% python3 -q
>>> import numpy as np
>>> import numpy.linalg as la
>>> np.set_printoptions(suppress=True, linewidth=140)
>>> rng = np.random.default_rng(1206)
>>> mat = np.eye(11, dtype=int)[rng.permutation(11)]
>>> mat
array([[0, 0, 0, 0, 0, 1, 0, 0, 0, 0, 0],
       [0, 0, 0, 0, 0, 0, 0, 0, 1, 0, 0],
       [0, 0, 1, 0, 0, 0, 0, 0, 0, 0, 0],
       [0, 0, 0, 0, 0, 0, 1, 0, 0, 0, 0],
       [1, 0, 0, 0, 0, 0, 0, 0, 0, 0, 0],
       [0, 0, 0, 1, 0, 0, 0, 0, 0, 0, 0],
       [0, 1, 0, 0, 0, 0, 0, 0, 0, 0, 0],
       [0, 0, 0, 0, 0, 0, 0, 0, 0, 0, 1],
       [0, 0, 0, 0, 0, 0, 0, 0, 0, 1, 0],
       [0, 0, 0, 0, 1, 0, 0, 0, 0, 0, 0],
       [0, 0, 0, 0, 0, 0, 0, 1, 0, 0, 0]])
>>> idx = rng.permutation(11)
>>> idx
array([ 0,  3,  6,  5,  1,  4, 10,  9,  7,  8,  2])
>>> out = mat[idx][:, idx]
>>> print(np.round(np.sort(np.abs(la.eigvals(out))), 3))
[1. 1. 1. 1. 1. 1. 1. 1. 1. 1. 1.]
>>> np.trace(out)
np.int64(1)
>>> np.round(la.det(mat), 3)
np.float64(1.0)
>>> print((mat != 0).astype(int))
[[0 0 0 0 0 1 0 0 0 0 0]
 [0 0 0 0 0 0 0 0 1 0 0]
 [0 0 1 0 0 0 0 0 0 0 0]
 [0 0 0 0 0 0 1 0 0 0 0]
 [1 0 0 0 0 0 0 0 0 0 0]
 [0 0 0 1 0 0 0 0 0 0 0]
 [0 1 0 0 0 0 0 0 0 0 0]
 [0 0 0 0 0 0 0 0 0 0 1]
 [0 0 0 0 0 0 0 0 0 1 0]
 [0 0 0 0 1 0 0 0 0 0 0]
 [0 0 0 0 0 0 0 1 0 0 0]]
>>> print(np.round(np.sort(la.eigvals(mat).real), 3) + 0)
[-1.    -1.    -0.707 -0.707  0.     0.     0.707  0.707  1.     1.     1.   ]
>>> np.flatnonzero(la.matrix_power((mat != 0) + (mat.T != 0) + np.eye(11), 11)[9])
array([0, 1, 3, 4, 5, 6, 8, 9])
>>> print((la.matrix_power((mat != 0) + (mat.T != 0) + np.eye(11), 11) > 0).astype(int))
[[1 1 0 1 1 1 1 0 1 1 0]
 [1 1 0 1 1 1 1 0 1 1 0]
 [0 0 1 0 0 0 0 0 0 0 0]
 [1 1 0 1 1 1 1 0 1 1 0]
 [1 1 0 1 1 1 1 0 1 1 0]
 [1 1 0 1 1 1 1 0 1 1 0]
 [1 1 0 1 1 1 1 0 1 1 0]
 [0 0 0 0 0 0 0 1 0 0 1]
 [1 1 0 1 1 1 1 0 1 1 0]
 [1 1 0 1 1 1 1 0 1 1 0]
 [0 0 0 0 0 0 0 1 0 0 1]]
>>> r0 = np.array([0, -1])
>>> np.convolve(mat[4], r0)
array([ 0, -1,  0,  0,  0,  0,  0,  0,  0,  0,  0,  0])
>>> np.polyval(r0, mat[4])
array([-1, -1, -1, -1, -1, -1, -1, -1, -1, -1, -1])
>>> np.cross(mat[4, :3], mat[1, :3])
array([0, 0, 0])
>>> np.array([np.convolve(row, r0, "same") for row in mat])
array([[ 0,  0,  0,  0,  0,  0, -1,  0,  0,  0,  0],
       [ 0,  0,  0,  0,  0,  0,  0,  0,  0, -1,  0],
       [ 0,  0,  0, -1,  0,  0,  0,  0,  0,  0,  0],
       [ 0,  0,  0,  0,  0,  0,  0, -1,  0,  0,  0],
       [ 0, -1,  0,  0,  0,  0,  0,  0,  0,  0,  0],
       [ 0,  0,  0,  0, -1,  0,  0,  0,  0,  0,  0],
       [ 0,  0, -1,  0,  0,  0,  0,  0,  0,  0,  0],
       [ 0,  0,  0,  0,  0,  0,  0,  0,  0,  0,  0],
       [ 0,  0,  0,  0,  0,  0,  0,  0,  0,  0, -1],
       [ 0,  0,  0,  0,  0, -1,  0,  0,  0,  0,  0],
       [ 0,  0,  0,  0,  0,  0,  0,  0, -1,  0,  0]])
>>> x0 = np.array([3, 5, 0, 1, 4, 3, 3, 2, 2, 1, 1])
>>> round(float(la.det(mat)), 3)
1.0
>>> mat.T @ (mat @ x0)
array([3, 5, 0, 1, 4, 3, 3, 2, 2, 1, 1])
>>> np.round(np.sort(np.abs(np.degrees(np.angle(la.eigvals(mat))))), 3)
array([  0.,   0.,   0.,  45.,  45.,  90.,  90., 135., 135., 180., 180.])
>>> np.round(la.inv(mat), 3)
array([[0., 0., 0., 0., 1., 0., 0., 0., 0., 0., 0.],
       [0., 0., 0., 0., 0., 0., 1., 0., 0., 0., 0.],
       [0., 0., 1., 0., 0., 0., 0., 0., 0., 0., 0.],
       [0., 0., 0., 0., 0., 1., 0., 0., 0., 0., 0.],
       [0., 0., 0., 0., 0., 0., 0., 0., 0., 1., 0.],
       [1., 0., 0., 0., 0., 0., 0., 0., 0., 0., 0.],
       [0., 0., 0., 1., 0., 0., 0., 0., 0., 0., 0.],
       [0., 0., 0., 0., 0., 0., 0., 0., 0., 0., 1.],
       [0., 1., 0., 0., 0., 0., 0., 0., 0., 0., 0.],
       [0., 0., 0., 0., 0., 0., 0., 0., 1., 0., 0.],
       [0., 0., 0., 0., 0., 0., 0., 1., 0., 0., 0.]])
>>> out = np.array([[-4, 3, -1],
...     [0, 3, -4],
...     [4, -1, 3],
...     [-4, -3, 4],
...     [3, -2, -2],
...     [-1, 1, 5],
...     [5, -2, 3],
...     [1, 5, -4],
...     [1, -3, 4],
...     [-4, 2, -5]])
>>> Z = np.array([[-3, 3, -1, -1, -2, 2, -2, 1],
...     [-1, -1, -1, 2, -3, 0, 3, -1],
...     [3, -3, 2, 0, 0, -2, 3, -1]])
>>> m1 = out @ Z + 0.1 * rng.normal(size=(10, 8))
>>> m1.round(3) + 0
array([[  6.037, -12.075,  -0.998,   9.968,  -0.893,  -5.919,  14.063,  -6.138],
       [-15.051,   8.863, -10.807,   6.096,  -8.98 ,   7.82 ,  -2.871,   1.016],
       [ -1.998,   4.034,   3.11 ,  -6.144,  -5.064,   1.946,  -1.953,   2.106],
       [ 26.875, -20.914,  14.908,  -1.951,  16.93 , -15.952,  11.148,  -4.887],
       [-12.898,  17.123,  -4.993,  -6.999,   0.06 ,   9.904, -17.972,   6.865],
       [ 16.98 , -19.047,   9.955,   2.837,  -1.135, -11.795,  20.027,  -6.998],
       [ -3.907,   7.984,   3.12 ,  -9.065,  -3.957,   3.916,  -7.06 ,   4.031],
       [-19.784,  10.046, -14.031,   9.065, -17.072,  10.155,   0.95 ,  -0.142],
       [ 12.101,  -5.926,   9.978,  -6.952,   7.062,  -6.06 ,   0.848,   0.   ],
       [ -4.978,   1.003,  -7.985,   7.949,   2.118,   2.161,  -1.16 ,  -0.887]])
>>> Uu, sigma, Vt = la.svd(m1)
>>> sigma.round(3)
array([77.661, 37.355, 16.839,  0.407,  0.218,  0.19 ,  0.148,  0.059])
>>> out = Uu[:, :3] @ np.diag(sigma[:3]) @ Vt[:3]
>>> la.matrix_rank(m1, rtol=0.05)
np.int64(3)
>>> round(float(la.norm(m1 - out) / la.norm(m1)), 3)
0.006
>>> np.round(np.abs(m1 - out).max(), 3)
np.float64(0.171)
>>> np.round(la.norm(m1 - out, 2), 3), round(sigma[3], 3)
(np.float64(0.407), np.float64(0.407))
>>> F = np.loadtxt("case6.csv", delimiter=",")
>>> print(F)
[[0. 1. 1. 1. 1. 1. 1. 1. 1. 1. 1.]
 [1. 0. 1. 1. 1. 1. 1. 1. 1. 1. 1.]
 [1. 1. 0. 1. 1. 1. 1. 1. 1. 1. 1.]
 [1. 1. 1. 0. 1. 1. 1. 1. 1. 1. 1.]
 [1. 1. 1. 1. 0. 1. 1. 1. 1. 1. 1.]
 [1. 1. 1. 1. 1. 0. 1. 1. 1. 1. 1.]
 [1. 1. 1. 1. 1. 1. 0. 1. 1. 1. 1.]
 [1. 1. 1. 1. 1. 1. 1. 0. 1. 1. 1.]
 [1. 1. 1. 1. 1. 1. 1. 1. 0. 1. 1.]
 [1. 1. 1. 1. 1. 1. 1. 1. 1. 0. 1.]
 [1. 1. 1. 1. 1. 1. 1. 1. 1. 1. 0.]]
>>> # symmetric
>>> round(la.norm(F[4] - F[6]), 3)
np.float64(1.414)
>>> round(float(la.norm(F[4], 1)), 3), round(la.norm(F[4], np.inf), 3)
(10.0, np.float64(1.0))
>>> np.round(la.norm(F) ** 2 / la.norm(F, 2) ** 2, 3)
np.float64(1.1)
>>> print(la.norm(F, axis=1).argmax())
0
>>> np.round(la.norm(F, axis=0), 3)
array([3.162, 3.162, 3.162, 3.162, 3.162, 3.162, 3.162, 3.162, 3.162, 3.162, 3.162])
>>> print(round(np.abs(la.eigvals(F)).max(), 3))
10.0
>>> np.allclose(F, F.T)
True
>>> np.round(la.matrix_power(F, 2), 3)
array([[10.,  9.,  9.,  9.,  9.,  9.,  9.,  9.,  9.,  9.,  9.],
       [ 9., 10.,  9.,  9.,  9.,  9.,  9.,  9.,  9.,  9.,  9.],
       [ 9.,  9., 10.,  9.,  9.,  9.,  9.,  9.,  9.,  9.,  9.],
       [ 9.,  9.,  9., 10.,  9.,  9.,  9.,  9.,  9.,  9.,  9.],
       [ 9.,  9.,  9.,  9., 10.,  9.,  9.,  9.,  9.,  9.,  9.],
       [ 9.,  9.,  9.,  9.,  9., 10.,  9.,  9.,  9.,  9.,  9.],
       [ 9.,  9.,  9.,  9.,  9.,  9., 10.,  9.,  9.,  9.,  9.],
       [ 9.,  9.,  9.,  9.,  9.,  9.,  9., 10.,  9.,  9.,  9.],
       [ 9.,  9.,  9.,  9.,  9.,  9.,  9.,  9., 10.,  9.,  9.],
       [ 9.,  9.,  9.,  9.,  9.,  9.,  9.,  9.,  9., 10.,  9.],
       [ 9.,  9.,  9.,  9.,  9.,  9.,  9.,  9.,  9.,  9., 10.]])
>>> np.round(np.sort(np.abs(la.eigvals(F))), 3)
array([ 1.,  1.,  1.,  1.,  1.,  1.,  1.,  1.,  1.,  1., 10.])
>>> (F + F.T) / 2
array([[0., 1., 1., 1., 1., 1., 1., 1., 1., 1., 1.],
       [1., 0., 1., 1., 1., 1., 1., 1., 1., 1., 1.],
       [1., 1., 0., 1., 1., 1., 1., 1., 1., 1., 1.],
       [1., 1., 1., 0., 1., 1., 1., 1., 1., 1., 1.],
       [1., 1., 1., 1., 0., 1., 1., 1., 1., 1., 1.],
       [1., 1., 1., 1., 1., 0., 1., 1., 1., 1., 1.],
       [1., 1., 1., 1., 1., 1., 0., 1., 1., 1., 1.],
       [1., 1., 1., 1., 1., 1., 1., 0., 1., 1., 1.],
       [1., 1., 1., 1., 1., 1., 1., 1., 0., 1., 1.],
       [1., 1., 1., 1., 1., 1., 1., 1., 1., 0., 1.],
       [1., 1., 1., 1., 1., 1., 1., 1., 1., 1., 0.]])
